% ipython --no-banner

In [1]: import numpy as np

In [2]: np.set_printoptions(precision=2, suppress=True, linewidth=160, floatmode="fixed")

In [3]: f = np.array([1, 0, 1])

In [4]: feats = -1 * np.eye(3) + np.outer(f, f)

In [5]: print(feats)
[[ 0.00  0.00  1.00]
 [ 0.00 -1.00  0.00]
 [ 1.00  0.00  0.00]]

In [6]: # symmetric, so the eigenvalues are real

In [7]: rng = np.random.default_rng(400432)

In [8]: labels = rng.permutation(3)

In [9]: Y = feats[:, labels] * rng.choice([-1, 1], 3)

In [10]: Y
Out[10]: 
array([[-1.00,  0.00,  0.00],
       [-0.00, -1.00,  0.00],
       [-0.00,  0.00,  1.00]])

In [11]: U, _, Vt = np.linalg.svd(feats.T @ Y)

In [12]: labels
Out[12]: array([2, 1, 0])

In [13]: U @ Vt
Out[13]: 
array([[ 0.00,  0.00,  1.00],
       [ 0.00,  1.00,  0.00],
       [-1.00,  0.00,  0.00]])

In [14]: T = np.stack([feats, -1 * feats, feats[::-1]])

In [15]: print(np.linalg.matrix_rank(T))
[3 3 3]

In [16]: print(np.linalg.det(T))
[ 1.00 -1.00 -1.00]

In [17]: np.einsum("bij,cij->bc", T, T)
Out[17]: 
array([[ 3.00, -3.00,  1.00],
       [-3.00,  3.00, -1.00],
       [ 1.00, -1.00,  3.00]])

In [18]: np.linalg.norm(T, axis=(1, 2))
Out[18]: array([1.73, 1.73, 1.73])

In [19]: print(T.sum(axis=0))
[[ 1.00  0.00  0.00]
 [ 0.00 -1.00  0.00]
 [ 0.00  0.00  1.00]]

In [20]: T.shape
Out[20]: (3, 3, 3)

In [21]: (feats != 0).astype(int)
Out[21]: 
array([[0, 0, 1],
       [0, 1, 0],
       [1, 0, 0]])

In [22]: np.flatnonzero(np.linalg.matrix_power((feats != 0) + (feats.T != 0) + np.eye(3), 3)[2])
Out[22]: array([0, 2])

In [23]: round(np.linalg.det(feats), 2)
Out[23]: np.float64(1.0)

In [24]: print(np.sort(np.linalg.eigvals(feats).real))
[-1.00 -1.00  1.00]
